>>> import numpy as np
>>> np.set_printoptions(suppress=True, linewidth=160)
>>> feats = np.diag(np.array([9, 4, 4])) + 3 * np.eye(3, k=1) + 3 * np.eye(3, k=-1)
>>> feats
array([[9., 3., 0.],
       [3., 4., 3.],
       [0., 3., 4.]])
>>> # symmetric, so the eigenvalues are real
>>> out = np.linalg.inv(feats)
>>> np.round(np.linalg.slogdet(feats)[0], 2)
np.float64(1.0)
>>> out.round(2)
array([[ 0.26, -0.44,  0.33],
       [-0.44,  1.33, -1.  ],
       [ 0.33, -1.  ,  1.  ]])
>>> np.round(np.linalg.cond(feats), 2)
np.float64(24.89)
>>> np.allclose(out, feats.T)
False
>>> round(float(np.linalg.det(feats) * np.linalg.det(out)), 2)
1.0
>>> (np.abs(out) > 1e-9).astype(int)
array([[1, 1, 1],
       [1, 1, 1],
       [1, 1, 1]])
>>> x = np.array([5, 4, -5])
>>> target = out @ x
>>> c, lr = np.zeros(3), 1 / np.linalg.norm(out, 2) ** 2
>>> for i in range(300):
...     c -= lr * out.T @ (out @ c - target)
...     if i % 50 == 0: print(i, round(np.linalg.norm(out @ c - target), 2))
... 
0 0.85
50 0.69
100 0.58
150 0.49
200 0.42
250 0.37
>>> c.round(2)
array([ 1.94,  2.89, -5.04])
>>> u = np.array([-1, 0, -2])
>>> out = feats + np.outer(u, np.eye(3)[1])
>>> np.linalg.matrix_rank(np.linalg.inv(out) - np.linalg.inv(feats), tol=1e-8)
np.int64(1)
>>> np.linalg.matrix_rank(out - feats)
np.int64(1)
>>> out
array([[9., 2., 0.],
       [3., 4., 3.],
       [0., 1., 4.]])
>>> x = np.array([-3, 0, -3])
>>> out @ np.ones(3)
array([11., 10.,  5.])
>>> out @ x
array([-27., -18., -12.])
>>> (out @ x).argmax()
np.int64(2)
>>> np.sign((out @ x).round(6))
array([-1., -1., -1.])
>>> (out * x).sum(axis=1)
array([-27., -18., -12.])
>>> data = np.load("mat.npy")
>>> data
array([[0., 0., 1.],
       [0., 0., 8.],
       [1., 8., 0.]])
>>> U, sv, vt = np.linalg.svd(data)
>>> np.argmax(sv[:-1] / (sv[1:] + 1e-6)) + 1
np.int64(2)
>>> sv.round(2)
array([ 8.06,  8.06, -0.  ])
>>> out = U[:, :2] @ np.diag(sv[:2]) @ vt[:2]
>>> np.linalg.matrix_rank(out)
np.int64(2)
>>> np.linalg.matrix_rank(data, rtol=0.05)
np.int64(2)
>>> P = np.triu(np.array([[3, 0, 3], [0, 0, 2], [3, 0, 1]]), 1) + np.eye(3)
>>> out = P @ data @ np.linalg.inv(P)
>>> np.round(np.poly(out), 2) + 0
array([  1.,   0., -65.,   0.])
>>> round(float(np.linalg.det(out)), 2)
-0.0
>>> np.linalg.matrix_rank(out)
np.int64(2)
>>> P @ data - data @ P
array([[  3.,  24.,   0.],
       [  2.,  16.,   0.],
       [  0.,   0., -19.]])
>>> A = np.loadtxt("test18.csv", delimiter=",")
>>> A
array([[7., 8., 7.],
       [8., 7., 8.],
       [7., 8., 7.]])
>>> # row 2 repeats row 0
>>> blk = np.stack([A, 4 * A, A[::-1]])
>>> np.round(np.linalg.norm(blk, axis=(1, 2)), 2)
array([22.38, 89.53, 22.38])
>>> (blk @ A.T).shape
(3, 3, 3)
>>> np.linalg.matrix_rank(blk)
array([2, 2, 2])
>>> np.round(np.linalg.det(blk), 2)
array([0., 0., 0.])
>>> np.einsum("bij,cij->bc", blk, blk)
array([[ 501., 2004.,  501.],
       [2004., 8016., 2004.],
       [ 501., 2004.,  501.]])
>>> r = np.linalg.matrix_rank(A)
>>> r
np.int64(2)
>>> null = np.linalg.svd(A)[2][r:].T
>>> [int(np.linalg.matrix_rank(A[:, :j + 1])) for j in range(3)]
[1, 2, 2]
>>> np.round(null @ null.T, 2) + 0
array([[ 0.5,  0. , -0.5],
       [ 0. ,  0. ,  0. ],
       [-0.5,  0. ,  0.5]])
>>> np.round(A @ null, 2) + 0
array([[0.],
       [0.],
       [0.]])
>>> np.round(null[:, 0] / null[np.abs(null[:, 0]).round(6).argmax(), 0], 2) + 0
array([ 1.,  0., -1.])
>>> null.shape
(3, 1)
>>> M = np.load("out6.npy")
>>> M.round(2)
array([[-0.47,  0.88],
       [ 0.88,  0.47]])
>>> # keeps lengths
>>> vals, evecs = np.linalg.eigh(M)
>>> x = np.array([2, 1])
>>> np.round(evecs * np.abs(vals) @ evecs.T, 2) + 0
array([[1., 0.],
       [0., 1.]])
>>> round(float(x @ M @ x / (x @ x)), 2), vals[0], vals[-1]
(0.42, np.float64(-1.0), np.float64(1.0))
>>> blk = np.stack([M, -2 * M, M[::-1]])
>>> np.linalg.matrix_rank(blk.reshape(3, -1))
np.int64(2)
>>> np.round(np.linalg.det(blk), 2)
array([-1., -4.,  1.])
>>> np.linalg.matrix_rank(blk)
array([2, 2, 2])
>>> (blk @ M.T).shape
(3, 2, 2)
>>> np.round(blk.sum(axis=0), 2)
array([[ 1.35, -0.41],
       [-1.35,  0.41]])
